$ python3 -q
>>> import numpy as np
>>> from numpy import linalg as LA
>>> np.set_printoptions(precision=2, suppress=True, linewidth=200, floatmode="fixed")
>>> feats = np.array([[-3, 0, 0, 0, 0, 0, 0, 0],
...     [0, 3, 0, 0, 0, 0, 0, 0],
...     [0, 0, 3, 0, 0, 0, 0, 0],
...     [0, 0, 0, -3, 0, 0, 0, 0],
...     [0, 0, 0, 0, 3, 0, 0, 0],
...     [0, 0, 0, 0, 0, 1, 0, 0],
...     [0, 0, 0, 0, 0, 0, 3, 0],
...     [0, 0, 0, 0, 0, 0, 0, 3]])
>>> # 8 blocks once reordered
>>> A2 = feats / np.sqrt((feats ** 2).mean(axis=1, keepdims=True))
>>> A2[3]
array([ 0.00,  0.00,  0.00, -2.83,  0.00,  0.00,  0.00,  0.00])
>>> print(feats - feats.mean(axis=1, keepdims=True))
[[-2.62  0.38  0.38  0.38  0.38  0.38  0.38  0.38]
 [-0.38  2.62 -0.38 -0.38 -0.38 -0.38 -0.38 -0.38]
 [-0.38 -0.38  2.62 -0.38 -0.38 -0.38 -0.38 -0.38]
 [ 0.38  0.38  0.38 -2.62  0.38  0.38  0.38  0.38]
 [-0.38 -0.38 -0.38 -0.38  2.62 -0.38 -0.38 -0.38]
 [-0.12 -0.12 -0.12 -0.12 -0.12  0.88 -0.12 -0.12]
 [-0.38 -0.38 -0.38 -0.38 -0.38 -0.38  2.62 -0.38]
 [-0.38 -0.38 -0.38 -0.38 -0.38 -0.38 -0.38  2.62]]
>>> vec = np.array([-2, 4, 3, 3, 2, 1, 0, -1])
>>> feats @ vec
array([ 6, 12,  9, -9,  6,  1,  0, -3])
>>> def softmax(z):
...     e = np.exp(z - z.max(axis=-1, keepdims=True))
...     return e / e.sum(axis=-1, keepdims=True)
... 
>>> print(softmax(feats[7] + 2))
[0.04 0.04 0.04 0.04 0.04 0.04 0.04 0.74]
>>> softmax(feats[7])
array([0.04, 0.04, 0.04, 0.04, 0.04, 0.04, 0.04, 0.74])
>>> att = feats @ feats.T / np.sqrt(8)
>>> print(softmax(att)[7] @ feats)
[-0.10  0.10  0.10 -0.10  0.10  0.03  0.10  2.32]
>>> F = np.loadtxt("layer12.csv", delimiter=",")
>>> F
array([[-2.09, -0.14, -0.22, -0.01, -0.19, -1.98, -1.68,  2.09, -2.35, -2.01, -0.77],
       [-2.14, -0.23,  0.10, -0.55, -0.17, -1.72, -1.50,  1.65, -2.00, -1.90, -1.12],
       [-1.91, -0.21,  0.03, -0.23, -0.15, -1.65, -2.42,  1.76, -1.83, -2.24, -1.00],
       [-1.88,  0.42, -0.57, -0.13, -0.11, -1.91, -1.80,  1.84, -2.12, -1.91, -0.64],
       [ 1.42,  0.39,  2.23, -1.70, -1.97, -0.52, -0.97, -1.96,  1.10,  0.97, -0.74],
       [ 0.81, -0.14,  2.34, -1.96, -2.35, -1.14, -1.42, -1.73,  1.11,  1.29, -0.80],
       [ 0.89, -0.01,  1.91, -2.44, -1.74, -1.11, -1.30, -2.13,  1.21,  0.51, -1.06],
       [ 1.32,  0.53,  1.77, -2.54, -1.55, -0.84, -1.34, -1.76,  1.30,  0.91, -0.84],
       [ 1.23, -0.60,  0.28,  1.13, -1.82,  0.84, -1.30, -2.07,  1.45,  0.98, -2.33],
       [ 1.07, -0.76, -0.26,  0.83, -2.23,  0.47, -0.78, -1.81,  1.20,  0.92, -1.28],
       [ 0.93, -0.95, -0.58,  0.92, -1.87,  0.39, -1.13, -1.17,  1.36,  1.33, -1.88],
       [ 1.03, -1.29,  0.18,  1.62, -2.02,  0.63, -1.16, -1.99,  0.80,  1.00, -2.49]])
>>> cov = F.T @ F
>>> LA.matrix_rank(cov)
np.int64(11)
>>> LA.eigvalsh(cov)[::-1]
array([146.76,  75.33,  38.01,   1.65,   1.49,   0.85,   0.63,   0.40,   0.14,   0.10,   0.02])
>>> np.allclose(cov, cov.T)
True
>>> ang = np.radians(180)
>>> R = np.eye(11)
>>> R[1, 1] = R[5, 5] = np.cos(ang)
>>> R[1, 5], R[5, 1] = -np.sin(ang), np.sin(ang)
>>> R.round(2) + 0
array([[ 1.00,  0.00,  0.00,  0.00,  0.00,  0.00,  0.00,  0.00,  0.00,  0.00,  0.00],
       [ 0.00, -1.00,  0.00,  0.00,  0.00,  0.00,  0.00,  0.00,  0.00,  0.00,  0.00],
       [ 0.00,  0.00,  1.00,  0.00,  0.00,  0.00,  0.00,  0.00,  0.00,  0.00,  0.00],
       [ 0.00,  0.00,  0.00,  1.00,  0.00,  0.00,  0.00,  0.00,  0.00,  0.00,  0.00],
       [ 0.00,  0.00,  0.00,  0.00,  1.00,  0.00,  0.00,  0.00,  0.00,  0.00,  0.00],
       [ 0.00,  0.00,  0.00,  0.00,  0.00, -1.00,  0.00,  0.00,  0.00,  0.00,  0.00],
       [ 0.00,  0.00,  0.00,  0.00,  0.00,  0.00,  1.00,  0.00,  0.00,  0.00,  0.00],
       [ 0.00,  0.00,  0.00,  0.00,  0.00,  0.00,  0.00,  1.00,  0.00,  0.00,  0.00],
       [ 0.00,  0.00,  0.00,  0.00,  0.00,  0.00,  0.00,  0.00,  1.00,  0.00,  0.00],
       [ 0.00,  0.00,  0.00,  0.00,  0.00,  0.00,  0.00,  0.00,  0.00,  1.00,  0.00],
       [ 0.00,  0.00,  0.00,  0.00,  0.00,  0.00,  0.00,  0.00,  0.00,  0.00,  1.00]])
>>> A2 = F @ R.T
>>> A2
array([[-2.09,  0.14, -0.22, -0.01, -0.19,  1.98, -1.68,  2.09, -2.35, -2.01, -0.77],
       [-2.14,  0.23,  0.10, -0.55, -0.17,  1.72, -1.50,  1.65, -2.00, -1.90, -1.12],
       [-1.91,  0.21,  0.03, -0.23, -0.15,  1.65, -2.42,  1.76, -1.83, -2.24, -1.00],
       [-1.88, -0.42, -0.57, -0.13, -0.11,  1.91, -1.80,  1.84, -2.12, -1.91, -0.64],
       [ 1.42, -0.39,  2.23, -1.70, -1.97,  0.52, -0.97, -1.96,  1.10,  0.97, -0.74],
       [ 0.81,  0.14,  2.34, -1.96, -2.35,  1.14, -1.42, -1.73,  1.11,  1.29, -0.80],
       [ 0.89,  0.01,  1.91, -2.44, -1.74,  1.11, -1.30, -2.13,  1.21,  0.51, -1.06],
       [ 1.32, -0.53,  1.77, -2.54, -1.55,  0.84, -1.34, -1.76,  1.30,  0.91, -0.84],
       [ 1.23,  0.60,  0.28,  1.13, -1.82, -0.84, -1.30, -2.07,  1.45,  0.98, -2.33],
       [ 1.07,  0.76, -0.26,  0.83, -2.23, -0.47, -0.78, -1.81,  1.20,  0.92, -1.28],
       [ 0.93,  0.95, -0.58,  0.92, -1.87, -0.39, -1.13, -1.17,  1.36,  1.33, -1.88],
       [ 1.03,  1.29,  0.18,  1.62, -2.02, -0.63, -1.16, -1.99,  0.80,  1.00, -2.49]])
>>> np.abs(A2 - F).max(axis=0)
array([0.00, 2.58, 0.00, 0.00, 0.00, 3.96, 0.00, 0.00, 0.00, 0.00, 0.00])
>>> np.allclose(F @ F.T, A2 @ A2.T)
True
>>> np.allclose(LA.norm(F, axis=1), LA.norm(A2, axis=1))
True
>>> E = np.loadtxt("test0.csv", delimiter=",")
>>> print(E)
[[-13.02  -1.66  -5.01  -7.39   9.70  -9.21   7.29]
 [-11.76   3.50   4.87  -4.20   6.07   2.89  -1.75]
 [ -9.72   4.35   3.85  -5.83   4.97   2.07  -1.42]
 [-12.57   3.09   5.14  -3.60   6.55   3.05  -1.76]
 [-14.00   2.98   6.95  -2.02   7.01   4.94  -2.95]
 [ -9.23   4.72   3.97  -6.07   4.60   2.32  -1.67]
 [ -8.22   4.74   2.55  -7.25   4.31   0.82  -0.70]
 [ -3.95   4.47  -4.28 -12.54   3.32  -6.52   4.11]
 [-10.96   3.30   3.28  -5.31   5.98   1.14  -0.57]
 [ -9.50   4.12   3.01  -6.30   5.06   1.11  -0.75]
 [ -6.00   5.51   1.08  -9.17   3.22  -0.50  -0.03]
 [-16.30  -2.12  -1.29  -3.94  10.89  -5.41   4.94]
 [-13.09   1.18   1.54  -4.73   7.91  -1.37   1.55]
 [-12.37   0.80  -0.37  -5.93   7.96  -3.52   3.03]
 [ -6.68   6.60   4.53  -7.38   2.72   3.50  -2.88]
 [ -6.75   4.48  -0.18  -9.22   4.08  -2.17   1.29]
 [-10.56   4.51   5.42  -4.70   5.10   3.79  -2.57]
 [ -2.19   7.22  -0.58 -12.12   1.09  -1.73   0.36]
 [ -8.18   6.96   7.54  -5.27   2.89   6.82  -5.11]
 [ -6.79   6.27   3.94  -7.55   2.95   2.77  -2.33]
 [ -6.73   3.67  -2.05  -9.98   4.59  -4.41   2.93]
 [  4.31  11.42  -0.49 -15.98  -3.35  -0.33  -1.53]
 [-15.68   3.10   9.67   0.08   7.39   7.87  -4.88]
 [ -2.36   6.91  -1.05 -12.20   1.34  -2.33   0.82]
 [  0.93   9.25  -0.52 -13.97  -1.05  -1.03  -0.57]
 [ -6.80   4.53   0.01  -9.11   4.06  -1.94   1.13]
 [ -7.78   4.79   2.02  -7.73   4.17   0.26  -0.36]
 [-16.55  -1.68   0.06  -3.25  10.68  -3.84   3.82]
 [-22.13  -1.10   9.51   3.89  11.83   6.39  -2.93]
 [  1.29  10.27   1.29 -13.46  -1.80   1.21  -2.26]
 [ -5.64   6.54   2.89  -8.66   2.47   1.74  -1.73]
 [  0.01   9.31   0.97 -12.82  -0.84   0.56  -1.61]
 [ -7.62   6.36   5.36  -6.49   3.12   4.31  -3.34]
 [ -0.34  11.79   7.09 -10.16  -2.32   7.84  -6.91]
 [ -6.96   3.43  -2.26  -9.93   4.81  -4.70   3.18]
 [ -5.56   5.60   0.62  -9.62   3.05  -0.97   0.25]]
>>> # rows and columns are dependent
>>> np.round(LA.norm(feats, 2), 2)
np.float64(3.0)
>>> print(LA.norm(feats, axis=1).argmax())
0
>>> np.round(LA.norm(feats, 1), 2), round(LA.norm(feats, np.inf), 2)
(np.float64(3.0), np.float64(3.0))
>>> round(LA.norm(feats, "nuc"), 2)
np.float64(22.0)
>>> print(round(LA.norm(feats[0] - feats[5]), 2))
3.16
>>> feats[0] @ feats[5]
np.int64(0)
